>>> import numpy as np
>>> np.set_printoptions(suppress=True, linewidth=100)
>>> def tidy(a):
...     return np.round(a, 2) + 0
... 
>>> feats = np.loadtxt("case15.csv", delimiter=",")
>>> feats
array([[-1.5, -1. , -0.1,  1.4,  0.7],
       [ 1.1,  1.4, -0.5, -1.4, -1. ],
       [-2. , -1.5,  2.2, -0.2,  0.2],
       [-1.1,  1.6,  0.4,  1.1,  0.6],
       [ 1. ,  0.6, -0.7,  0.1, -1.8],
       [ 2. ,  2.1,  1.4, -1.6, -1.2],
       [ 0.3, -0.8,  1.5, -1.2, -0.4],
       [-0.4,  0.6,  0.1,  0.7,  0.2],
       [-1.1,  0.3,  1.2, -1.4, -1.1],
       [ 0.7, -0.2, -0.6,  1.5, -0.4],
       [-0.7,  0.4, -0.5,  1. ,  0.8],
       [-0.3, -0.4, -0.7,  0.4,  0.6],
       [-0.6,  1.7,  0.3,  0. ,  0.4],
       [ 0.2, -1.1,  0.1, -0.5, -1.3],
       [ 1.6, -1.9, -0.9,  0.6,  0.6],
       [-0.4,  1.5, -0.6,  1.3, -0.3],
       [ 1. ,  1.6, -0.6, -0.3,  0.4],
       [ 0. , 16. , -2. ,  8. ,  0. ],
       [-0.7,  1.1, -0.8, -0.8,  0.7],
       [ 1.3, -0.4,  0. , -0.3, -2.8],
       [-1.2,  0.5,  0.5,  0.4,  2.5],
       [-0.8,  0. ,  1.1, -1.2, -1.2],
       [-0.5, -1.5, -0.8, -1.7,  1.5],
       [ 0.7, -1. ,  0.6,  0.5,  0.3],
       [-0.6,  0.1,  0.2, -0.5,  1.4]])
>>> # row 17 is much longer than the rest
>>> basis = feats[[16, 11]].astype(float)
>>> for _ in range(5):
...     labels = np.linalg.norm(feats[:, None] - basis, axis=-1).argmin(axis=1)
...     basis = np.array([feats[labels == j].mean(axis=0) for j in range(2)])
... 
>>> labels
array([1, 1, 1, 1, 1, 1, 1, 1, 1, 1, 1, 1, 1, 1, 1, 1, 1, 0, 1, 1, 1, 1, 1, 1, 1])
>>> np.bincount(labels)
array([ 1, 24])
>>> np.abs(basis[1] - basis[0]).argmax()
np.int64(1)
>>> proj = feats @ np.linalg.solve(feats.T @ feats, feats.T)
>>> tidy(np.linalg.eigvalsh(proj))
array([0., 0., 0., 0., 0., 0., 0., 0., 0., 0., 0., 0., 0., 0., 0., 0., 0., 0., 0., 0., 1., 1., 1.,
       1., 1.])
>>> np.allclose(proj @ proj, proj)
True
>>> tidy(proj @ feats[:, 2])
array([-0.1, -0.5,  2.2,  0.4, -0.7,  1.4,  1.5,  0.1,  1.2, -0.6, -0.5, -0.7,  0.3,  0.1, -0.9,
       -0.6, -0.6, -2. , -0.8,  0. ,  0.5,  1.1, -0.8,  0.6,  0.2])
>>> vec = np.array([5, 5, 2, 0, 5])
>>> a = np.maximum(feats @ vec, 0)
>>> tidy(feats.T @ a)
array([  23.88, 1322.06, -132.99,  579.72,   21.03])
>>> np.flatnonzero(a > 1e-9)
array([ 1,  3,  5,  7, 10, 12, 15, 16, 17, 18, 20, 23, 24])
>>> tidy(np.tanh(feats @ vec))
array([-1.  ,  1.  , -1.  ,  1.  , -0.98,  1.  , -0.91,  0.98, -1.  , -0.6 ,  0.91, -0.96,  1.  ,
       -1.  , -0.29,  0.99,  1.  ,  1.  ,  1.  , -1.  ,  1.  , -1.  , -1.  ,  0.83,  1.  ])
>>> F = np.loadtxt("run17.csv", delimiter=",")
>>> F
array([[ 20.,  18., -16., -24.,  12., -18.],
       [ 18.,  30., -10., -23.,  37.,   3.],
       [-16., -10.,  41.,  20.,   0.,  28.],
       [-24., -23.,  20.,  29., -17.,  20.],
       [ 12.,  37.,   0., -17.,  57.,  26.],
       [-18.,   3.,  28.,  20.,  26.,  45.]])
>>> rank = np.linalg.matrix_rank(F)
>>> rank
np.int64(3)
>>> ns = np.linalg.svd(F)[2][rank:].T
>>> np.allclose(F @ ns, 0)
True
>>> [int(np.linalg.matrix_rank(F[:i])) for i in range(1, len(F) + 1)]
[1, 2, 3, 3, 3, 3]
>>> tidy(F @ ns)
array([[0., 0., 0.],
       [0., 0., 0.],
       [0., 0., 0.],
       [0., 0., 0.],
       [0., 0., 0.],
       [0., 0., 0.]])
>>> [int(np.linalg.matrix_rank(F[:, :j + 1])) for j in range(6)]
[1, 2, 3, 3, 3, 3]
>>> ns.shape
(6, 3)
>>> [int(np.linalg.matrix_rank(np.delete(F, i, axis=0))) for i in range(6)]
[3, 3, 3, 3, 3, 3]
>>> w, V = np.linalg.eigh(F)
>>> np.abs(V[:, -1]).round(6).argmax()
np.int64(3)
>>> tidy(V.T @ F @ V)
array([[  0.  ,   0.  ,   0.  ,   0.  ,   0.  ,   0.  ],
       [  0.  ,   0.  ,   0.  ,   0.  ,   0.  ,   0.  ],
       [  0.  ,   0.  ,   0.  ,   0.  ,   0.  ,   0.  ],
       [  0.  ,   0.  ,   0.  ,  16.97,   0.  ,   0.  ],
       [  0.  ,   0.  ,   0.  ,   0.  ,  93.88,   0.  ],
       [  0.  ,   0.  ,   0.  ,   0.  ,   0.  , 111.15]])
>>> tidy(np.linalg.eigvalsh(F @ F))
array([    0.  ,     0.  ,     0.  ,   287.91,  8814.24, 12353.85])
>>> (w > 1e-8).sum(), (w < -1e-8).sum()
(np.int64(3), np.int64(0))
>>> F.reshape(-1, 2)
array([[ 20.,  18.],
       [-16., -24.],
       [ 12., -18.],
       [ 18.,  30.],
       [-10., -23.],
       [ 37.,   3.],
       [-16., -10.],
       [ 41.,  20.],
       [  0.,  28.],
       [-24., -23.],
       [ 20.,  29.],
       [-17.,  20.],
       [ 12.,  37.],
       [  0., -17.],
       [ 57.,  26.],
       [-18.,   3.],
       [ 28.,  20.],
       [ 26.,  45.]])
>>> F.reshape(6, 7)
Traceback (most recent call last):
  File "<python-input-37>", line 1, in <module>
    F.reshape(6, 7)
    ~~~~~~~~~^^^^^^
ValueError: cannot reshape array of size 36 into shape (6,7)
>>> T = F.reshape(6, 2, -1)
>>> np.einsum("ihd,jhd->hij", T, T).shape
(2, 6, 6)
>>> T.transpose(1, 0, 2)
array([[[ 20.,  18., -16.],
        [ 18.,  30., -10.],
        [-16., -10.,  41.],
        [-24., -23.,  20.],
        [ 12.,  37.,   0.],
        [-18.,   3.,  28.]],

       [[-24.,  12., -18.],
        [-23.,  37.,   3.],
        [ 20.,   0.,  28.],
        [ 29., -17.,  20.],
        [-17.,  57.,  26.],
        [ 20.,  26.,  45.]]])
>>> T[:, 0]
array([[ 20.,  18., -16.],
       [ 18.,  30., -10.],
       [-16., -10.,  41.],
       [-24., -23.,  20.],
       [ 12.,  37.,   0.],
       [-18.,   3.,  28.]])
